>>> import numpy as np
>>> import numpy.linalg as la
>>> np.set_printoptions(precision=3, suppress=True, linewidth=140, sign=" ")
>>> def rnd(a):
...     return np.round(a, 3) + 0
... 
>>> m1 = np.load("out13.npy")
>>> print(m1)
[[ 28   6   8  -2  14   0 -11]
 [  6  24  12   2   1   1  -2]
 [  8  12  24  -3   4   1  -4]
 [ -2   2  -3  20  -3  -7   5]
 [ 14   1   4  -3  21   3  -7]
 [  0   1   1  -7   3  20   4]
 [-11  -2  -4   5  -7   4  29]]
>>> vec = np.ones(7)
>>> for _ in range(4):
...     vec = m1 @ vec
...     vec /= la.norm(vec)
...     print(round(vec @ m1 @ vec, 3))
... 
41.238
49.841
53.508
54.698
>>> print(rnd(la.eigvalsh(m1)[-1]))
55.227
>>> print(rnd(vec))
[ 0.579  0.382  0.456 -0.128  0.39   0.066 -0.372]
>>> vec = np.array([1, 2, -2, -2, 1, 2, 1])
>>> print(m1 @ (2 * vec))
[ 62  54 -16 -88  68 122  26]
>>> m1 * vec
array([[ 28,  12, -16,   4,  14,   0, -11],
       [  6,  48, -24,  -4,   1,   2,  -2],
       [  8,  24, -48,   6,   4,   2,  -4],
       [ -2,   4,   6, -40,  -3, -14,   5],
       [ 14,   2,  -8,   6,  21,   6,  -7],
       [  0,   2,  -2,  14,   3,  40,   4],
       [-11,  -4,   8, -10,  -7,   8,  29]])
>>> np.sign((m1 @ vec).round(6))
array([ 1,  1, -1, -1,  1,  1,  1])
>>> m1 @ vec
array([ 31,  27,  -8, -44,  34,  61,  13])
>>> m1 @ np.ones(7)
array([ 43.,  44.,  42.,  12.,  33.,  22.,  14.])
>>> ev, evecs = la.eigh(m1)
>>> vec = np.array([3, -2, 1, -3, 3, 3, 3])
>>> print(rnd(evecs * np.abs(ev) @ evecs.T))
[[ 28.   6.   8.  -2.  14.   0. -11.]
 [  6.  24.  12.   2.   1.   1.  -2.]
 [  8.  12.  24.  -3.   4.   1.  -4.]
 [ -2.   2.  -3.  20.  -3.  -7.   5.]
 [ 14.   1.   4.  -3.  21.   3.  -7.]
 [  0.   1.   1.  -7.   3.  20.   4.]
 [-11.  -2.  -4.   5.  -7.   4.  29.]]
>>> vec @ m1 @ vec / (vec @ vec), rnd(ev[0]), rnd(ev[-1])
(np.float64(26.76), np.float64(8.301), np.float64(55.227))
>>> rng = np.random.default_rng(51218)
>>> J = np.eye(10, dtype=int)[rng.permutation(10)]
>>> print(J)
[[ 0  0  0  0  0  0  1  0  0  0]
 [ 1  0  0  0  0  0  0  0  0  0]
 [ 0  0  0  0  0  0  0  0  0  1]
 [ 0  0  0  0  1  0  0  0  0  0]
 [ 0  0  0  1  0  0  0  0  0  0]
 [ 0  0  0  0  0  0  0  0  1  0]
 [ 0  0  0  0  0  1  0  0  0  0]
 [ 0  0  0  0  0  0  0  1  0  0]
 [ 0  1  0  0  0  0  0  0  0  0]
 [ 0  0  1  0  0  0  0  0  0  0]]
>>> U, sigma, VT = la.svd(J, full_matrices=False)
>>> U.T @ J @ VT.T
array([[ 1.,  0.,  0.,  0.,  0.,  0.,  0.,  0.,  0.,  0.],
       [ 0.,  1.,  0.,  0.,  0.,  0.,  0.,  0.,  0.,  0.],
       [ 0.,  0.,  1.,  0.,  0.,  0.,  0.,  0.,  0.,  0.],
       [ 0.,  0.,  0.,  1.,  0.,  0.,  0.,  0.,  0.,  0.],
       [ 0.,  0.,  0.,  0.,  1.,  0.,  0.,  0.,  0.,  0.],
       [ 0.,  0.,  0.,  0.,  0.,  1.,  0.,  0.,  0.,  0.],
       [ 0.,  0.,  0.,  0.,  0.,  0.,  1.,  0.,  0.,  0.],
       [ 0.,  0.,  0.,  0.,  0.,  0.,  0.,  1.,  0.,  0.],
       [ 0.,  0.,  0.,  0.,  0.,  0.,  0.,  0.,  1.,  0.],
       [ 0.,  0.,  0.,  0.,  0.,  0.,  0.,  0.,  0.,  1.]])
>>> U.shape, sigma.shape, VT.shape
((10, 10), (10,), (10, 10))
>>> print(np.allclose(U * sigma @ VT, J))
True
>>> print(sigma / sigma[0])
[ 1.  1.  1.  1.  1.  1.  1.  1.  1.  1.]
>>> print(rnd(la.norm(J, axis=0)))
[ 1.  1.  1.  1.  1.  1.  1.  1.  1.  1.]
>>> rnd(la.svd(J, compute_uv=False))
array([ 1.,  1.,  1.,  1.,  1.,  1.,  1.,  1.,  1.,  1.])
>>> J.sum(axis=1)
array([ 1,  1,  1,  1,  1,  1,  1,  1,  1,  1])
>>> J.shape
(10, 10)
>>> rnd(la.svd(J, compute_uv=False))
array([ 1.,  1.,  1.,  1.,  1.,  1.,  1.,  1.,  1.,  1.])
>>> K = np.load("test7.npy")
>>> rnd(K)
array([[ 0.   ,  0.766, -0.569,  0.298],
       [-0.982, -0.049, -0.131, -0.124],
       [-0.187,  0.259,  0.689,  0.651],
       [ 0.   ,  0.586,  0.429, -0.687]])
>>> r0, r1 = J[6], J[4]
>>> r0 @ r0
np.int64(1)
>>> print(r0 @ r1)
0
>>> pr = (r0 @ r1) / (r0 @ r0) * r0
>>> pr
array([ 0.,  0.,  0.,  0.,  0.,  0.,  0.,  0.,  0.,  0.])
>>> (r1 - pr) @ r0
np.float64(0.0)
>>> O = K.astype(float).copy()
>>> for j in range(4):
...     O[:, j] -= O[:, :j] @ (O[:, :j].T @ O[:, j])
...     O[:, j] /= la.norm(O[:, j])
... 
>>> rnd(O.T @ O)
array([[ 1.,  0.,  0.,  0.],
       [ 0.,  1.,  0.,  0.],
       [ 0.,  0.,  1.,  0.],
       [ 0.,  0.,  0.,  1.]])
>>> rnd(K.T @ K)
array([[ 1.,  0.,  0.,  0.],
       [ 0.,  1.,  0.,  0.],
       [ 0.,  0.,  1.,  0.],
       [ 0.,  0.,  0.,  1.]])
>>> r0 = np.array([-3, -2, -2, -1])
>>> other = K + np.outer(r0, np.eye(4)[0])
>>> rnd(la.det(other) / la.det(K)), rnd(1 + la.solve(K, r0)[0])
(np.float64(3.339), np.float64(3.339))
>>> rnd(other)
array([[-3.   ,  0.766, -0.569,  0.298],
       [-2.982, -0.049, -0.131, -0.124],
       [-2.187,  0.259,  0.689,  0.651],
       [-1.   ,  0.586,  0.429, -0.687]])
>>> la.matrix_rank(other - K)
np.int64(1)
>>> vec = np.array([3, 2, 0, 0])
>>> target = K @ vec
>>> rnd(target)
array([ 1.533, -3.046, -0.044,  1.172])
>>> rnd(la.solve(K, K[:, 0]))
array([ 1.,  0.,  0.,  0.])
>>> rnd(la.solve(K.T, K[3]))
array([ 0.,  0.,  0.,  1.])
>>> mat = np.load("arr.npy")
>>> mat
array([[ 2,  1,  1,  1,  2,  1,  1],
       [ 1,  3,  2,  2,  2,  0,  2],
       [ 3,  3,  3,  1,  1,  1,  1],
       [ 0,  1,  1,  3,  0,  0,  1],
       [ 2,  2,  1,  0,  0,  3,  1],
       [ 2,  1,  3,  3,  0,  3,  1],
       [ 2,  0,  1,  3,  1,  0,  2]])
>>> idx = rng.permutation(7)
>>> idx
array([ 6,  5,  1,  0,  3,  4,  2])
>>> other = mat[idx][:, idx]
>>> other
array([[ 2,  0,  0,  2,  3,  1,  1],
       [ 1,  3,  1,  2,  3,  0,  3],
       [ 2,  0,  3,  1,  2,  2,  2],
       [ 1,  1,  1,  2,  1,  2,  1],
       [ 1,  0,  1,  0,  3,  0,  1],
       [ 1,  3,  2,  2,  0,  0,  1],
       [ 1,  1,  3,  3,  1,  1,  3]])
>>> np.allclose(other, mat)
False
>>> rnd(la.det(other))
np.float64(-272.0)
>>> (other + other.T) / 2
array([[ 2. ,  0.5,  1. ,  1.5,  2. ,  1. ,  1. ],
       [ 0.5,  3. ,  0.5,  1.5,  1.5,  1.5,  2. ],
       [ 1. ,  0.5,  3. ,  1. ,  1.5,  2. ,  2.5],
       [ 1.5,  1.5,  1. ,  2. ,  0.5,  2. ,  2. ],
       [ 2. ,  1.5,  1.5,  0.5,  3. ,  0. ,  1. ],
       [ 1. ,  1.5,  2. ,  2. ,  0. ,  0. ,  1. ],
       [ 1. ,  2. ,  2.5,  2. ,  1. ,  1. ,  3. ]])
>>> print(np.allclose(other, other.T))
False
>>> vec = np.array([-9, -2, -2, -2, 4, -7, 5])
>>> target = mat @ vec
>>> target
array([-18,  -5, -39,  -5, -40, -48, -12])
>>> rnd(la.solve(mat.T, mat[5]))
array([ 0.,  0.,  0.,  0.,  0.,  1.,  0.])
>>> O, r_ = la.qr(mat)
>>> rnd(abs(r_[0, 0])), rnd(la.norm(mat[:, 0]))
(np.float64(5.099), np.float64(5.099))
>>> O.shape, r_.shape
((7, 7), (7, 7))
>>> np.allclose(r_.T @ r_, mat.T @ mat)
True
>>> rnd(np.abs(np.diag(r_)))
array([ 5.099,  3.101,  1.93 ,  3.253,  1.919,  2.266,  0.63 ])
>>> U, sigma, VT = la.svd(mat, full_matrices=False)
>>> rnd(sigma / sigma[0])
array([ 1.   ,  0.389,  0.319,  0.213,  0.148,  0.102,  0.042])
>>> rnd(VT @ VT.T)
array([[ 1.,  0.,  0.,  0.,  0.,  0.,  0.],
       [ 0.,  1.,  0.,  0.,  0.,  0.,  0.],
       [ 0.,  0.,  1.,  0.,  0.,  0.,  0.],
       [ 0.,  0.,  0.,  1.,  0.,  0.,  0.],
       [ 0.,  0.,  0.,  0.,  1.,  0.,  0.],
       [ 0.,  0.,  0.,  0.,  0.,  1.,  0.],
       [ 0.,  0.,  0.,  0.,  0.,  0.,  1.]])
>>> rnd(U.T @ U)
array([[ 1.,  0.,  0.,  0.,  0.,  0.,  0.],
       [ 0.,  1.,  0.,  0.,  0.,  0.,  0.],
       [ 0.,  0.,  1.,  0.,  0.,  0.,  0.],
       [ 0.,  0.,  0.,  1.,  0.,  0.,  0.],
       [ 0.,  0.,  0.,  0.,  1.,  0.,  0.],
       [ 0.,  0.,  0.,  0.,  0.,  1.,  0.],
       [ 0.,  0.,  0.,  0.,  0.,  0.,  1.]])
>>> rnd(sigma)
array([ 10.715,   4.172,   3.415,   2.284,   1.583,   1.095,   0.45 ])
>>> F = np.load("x.npy")
>>> print(F)
[[ 1.   0.3  0.1  1.   0.6 -0.3]
 [-0.9 -0.7 -0.2 -0.8  1.   1.3]
 [-0.9 -2.  -1.   0.1  0.9  0.3]]
>>> r0, r1 = F[0], F[2]
>>> r0 @ r1
np.float64(-1.05)
>>> r0 @ r0
np.float64(2.55)
>>> pr = (r0 @ r1) / (r0 @ r0) * r0
>>> rnd((r1 - pr) @ r0)
np.float64(0.0)
>>> print(rnd(pr))
[-0.412 -0.124 -0.041 -0.412 -0.247  0.124]
>>> la.matrix_rank(np.outer(r0, r1))
np.int64(1)
>>> other = F + rng.integers(-2, 3, (3, 1)) @ rng.integers(-2, 3, (1, 6))
>>> other
array([[ 1. ,  0.3,  0.1,  1. ,  0.6, -0.3],
       [ 1.1, -0.7,  0.8, -1.8,  0. , -0.7],
       [ 3.1, -2. ,  1. , -1.9, -1.1, -3.7]])
>>> la.matrix_rank(other - F, tol=1e-8)
np.int64(1)
>>> print(np.abs(other - F).sum(axis=1))
[  0.   7.  14.]
>>> U, sigma, VT = la.svd(F, full_matrices=False)
>>> print(U.shape, sigma.shape, VT.shape)
(3, 3) (3,) (3, 6)
>>> rnd(np.cumsum(sigma ** 2) / np.sum(sigma ** 2))
array([ 0.713,  0.908,  1.   ])
>>> rnd(np.abs(VT[0]))
array([ 0.467,  0.639,  0.287,  0.207,  0.36 ,  0.344])
>>> print(rnd(VT @ VT.T))
[[ 1.  0.  0.]
 [ 0.  1.  0.]
 [ 0.  0.  1.]]
>>> np.abs(U[:, 0]).round(6).argmax()
np.int64(2)
>>> rnd(U.T @ U)
array([[ 1.,  0.,  0.],
       [ 0.,  1.,  0.],
       [ 0.,  0.,  1.]])
